$ python -q
>>> import numpy as np
>>> np.set_printoptions(precision=2, suppress=True, linewidth=120)
>>> def tidy(a):
...     return np.round(a, 2) + 0
... 
>>> E = np.array([[-2.0, 1.0, 0.0], [0.0, -2.0, 1.0], [0.0, 0.0, -2.0]])
>>> E
array([[-2.,  1.,  0.],
       [ 0., -2.,  1.],
       [ 0.,  0., -2.]])
>>> q, r_ = np.linalg.qr(E)
>>> r_
array([[-2.,  1.,  0.],
       [ 0., -2.,  1.],
       [ 0.,  0., -2.]])
>>> q.T @ q
array([[1., 0., 0.],
       [0., 1., 0.],
       [0., 0., 1.]])
>>> abs(r_[0, 0]), tidy(np.linalg.norm(E[:, 0]))
(np.float64(2.0), np.float64(2.0))
>>> q.shape, r_.shape
((3, 3), (3, 3))
>>> f = np.array([0, 4, 1])
>>> rng = np.random.default_rng(21727)
>>> data = np.outer(rng.normal(size=11), f) + 0.1 * rng.normal(size=(11, 3))
>>> tidy(data)
array([[-0.08,  2.79,  0.72],
       [ 0.07,  5.29,  1.32],
       [ 0.09, -4.41, -1.28],
       [ 0.1 ,  9.51,  2.39],
       [ 0.09,  1.13,  0.27],
       [ 0.02, -8.23, -2.06],
       [-0.18,  2.65,  0.75],
       [-0.01, -5.88, -1.5 ],
       [ 0.2 ,  6.08,  1.53],
       [ 0.09, -0.78, -0.3 ],
       [ 0.06, -0.58, -0.13]])
>>> z = data[:, 2] > np.median(data[:, 2])
>>> f = data[z].mean(axis=0) - data[~z].mean(axis=0)
>>> tidy(f)
array([-0.03,  8.39,  2.17])
>>> z.astype(int)
array([1, 1, 0, 1, 0, 0, 1, 0, 1, 0, 0])
>>> ((data - data.mean(axis=0)) @ f > 0).astype(int)
array([1, 1, 0, 1, 1, 0, 1, 0, 1, 0, 0])
>>> tidy((((data - data.mean(axis=0)) @ f > 0) == z).mean())
np.float64(0.91)
>>> F = np.load("mat.npy")
>>> F
array([[2, 3],
       [1, 2],
       [0, 1],
       [2, 3]])
>>> x0 = np.array([4, 8])
>>> y = F @ x0
>>> y
array([32, 20,  8, 32])
>>> tidy(np.linalg.pinv(F) @ F)
array([[1., 0.],
       [0., 1.]])
>>> y = y + 0.05 * rng.normal(size=4)
>>> tidy(y)
array([32.01, 19.96,  8.02, 32.02])
>>> b, *_ = np.linalg.lstsq(F, y)
>>> tidy(b)
array([4.01, 8.  ])
>>> W = np.array([[-2, -5, 7, 5], [9, -8, -9, -6]])
>>> b = np.array([-1, -2, -2, 2])
>>> act = np.maximum(F @ W + b, 0)
>>> np.linalg.matrix_rank(act)
np.int64(1)
>>> (act > 0).astype(int)
array([[1, 0, 0, 0],
       [1, 0, 0, 0],
       [1, 0, 0, 0],
       [1, 0, 0, 0]])
>>> (act > 0).mean(axis=0)
array([1., 0., 0., 0.])
>>> W2 = np.array([[1, 1], [5, 5], [3, -1], [4, 2]])
>>> W @ W2
array([[ 14, -24],
       [-82, -34]])
>>> act @ W2
array([[22, 22],
       [15, 15],
       [ 8,  8],
       [22, 22]])
>>> (act @ W2).round(6).argmax(axis=1)
array([0, 0, 0, 0])
